% ipython --no-banner

In [1]: import numpy as np

In [2]: np.set_printoptions(suppress=True, linewidth=160)

In [3]: J = np.loadtxt("mat.csv", delimiter=",")

In [4]: print(J)
[[ 1. -1.  1. -1.]
 [ 1.  0.  0.  0.]
 [ 1.  1.  1.  1.]]

In [5]: M2 = J / np.sqrt((J ** 2).mean(axis=1, keepdims=True))

In [6]: print(np.round(np.linalg.norm(M2, axis=1), 2))
[2. 2. 2.]

In [7]: print(M2[0])
[ 1. -1.  1. -1.]

In [8]: M2 = np.array([[0, 9], [9, 5], [6, 9], [2, 7]])

In [9]: print(np.vstack([J, M2.T]).shape)
(5, 4)

In [10]: print(np.einsum("ik,kj->ij", J, M2))
[[-5.  6.]
 [ 0.  9.]
 [17. 30.]]

In [11]: print(np.linalg.matrix_rank(np.vstack([J, M2.T])))
4

In [12]: print(np.linalg.matrix_rank(J @ M2))
2

In [13]: print(M2.T @ J.T)
[[-5.  0. 17.]
 [ 6.  9. 30.]]

In [14]: M2 = np.array([[7, -2], [9, 0], [7, -1]])

In [15]: data = np.tile(M2, (2, 3))

In [16]: print(data)
[[ 7 -2  7 -2  7 -2]
 [ 9  0  9  0  9  0]
 [ 7 -1  7 -1  7 -1]
 [ 7 -2  7 -2  7 -2]
 [ 9  0  9  0  9  0]
 [ 7 -1  7 -1  7 -1]]

In [17]: print(np.linalg.matrix_power(data, 3))
[[2300 -300 2300 -300 2300 -300]
 [4140 -540 4140 -540 4140 -540]
 [2760 -360 2760 -360 2760 -360]
 [2300 -300 2300 -300 2300 -300]
 [4140 -540 4140 -540 4140 -540]
 [2760 -360 2760 -360 2760 -360]]

In [18]: data.inv()
AttributeError: 'numpy.ndarray' object has no attribute 'inv'


In [19]: print(np.trace(data))
20

In [20]: assert data == data.T
ValueError: The truth value of an array with more than one element is ambiguous. Use a.any() or a.all()


In [21]: print(np.round(np.sort(np.abs(np.linalg.eigvals(data))), 2) + 0)
[ 0.  0.  0.  0.  0. 20.]

In [22]: print(np.round(np.linalg.det(data), 2))
0.0

In [23]: print(round(np.abs(np.linalg.eigvals(data)).max(), 2))
20.0

In [24]: print(np.allclose(data @ data.T, data.T @ data))
False

In [25]: Uu, sig, vt = np.linalg.svd(data)

In [26]: V = vt[:(sig > 1e-8).sum()]

In [27]: rng = np.random.default_rng(130)

In [28]: vec = data[2] + -1 * data[0] + rng.integers(2) * np.eye(6)[1]

In [29]: print(vec)
[0. 2. 0. 1. 0. 1.]

In [30]: print(np.allclose(V.T @ V @ vec, vec))
False

In [31]: print(np.linalg.matrix_rank(np.vstack([data, vec])))
3

In [32]: print(round(float(np.linalg.norm(vec - V.T @ V @ vec)), 2))
0.82

In [33]: print(np.round(np.diag(V.T @ V), 2))
[0.33 0.33 0.33 0.33 0.33 0.33]

In [34]: vec = np.array([-3, 0, -2, 3, -1, 1])

In [35]: a = np.maximum(data @ vec, 0)

In [36]: print(np.maximum(data @ vec, 0) - np.maximum(-data @ vec, 0))
[-50 -54 -46 -50 -54 -46]

In [37]: print(np.flatnonzero(a > 1e-9))
[]
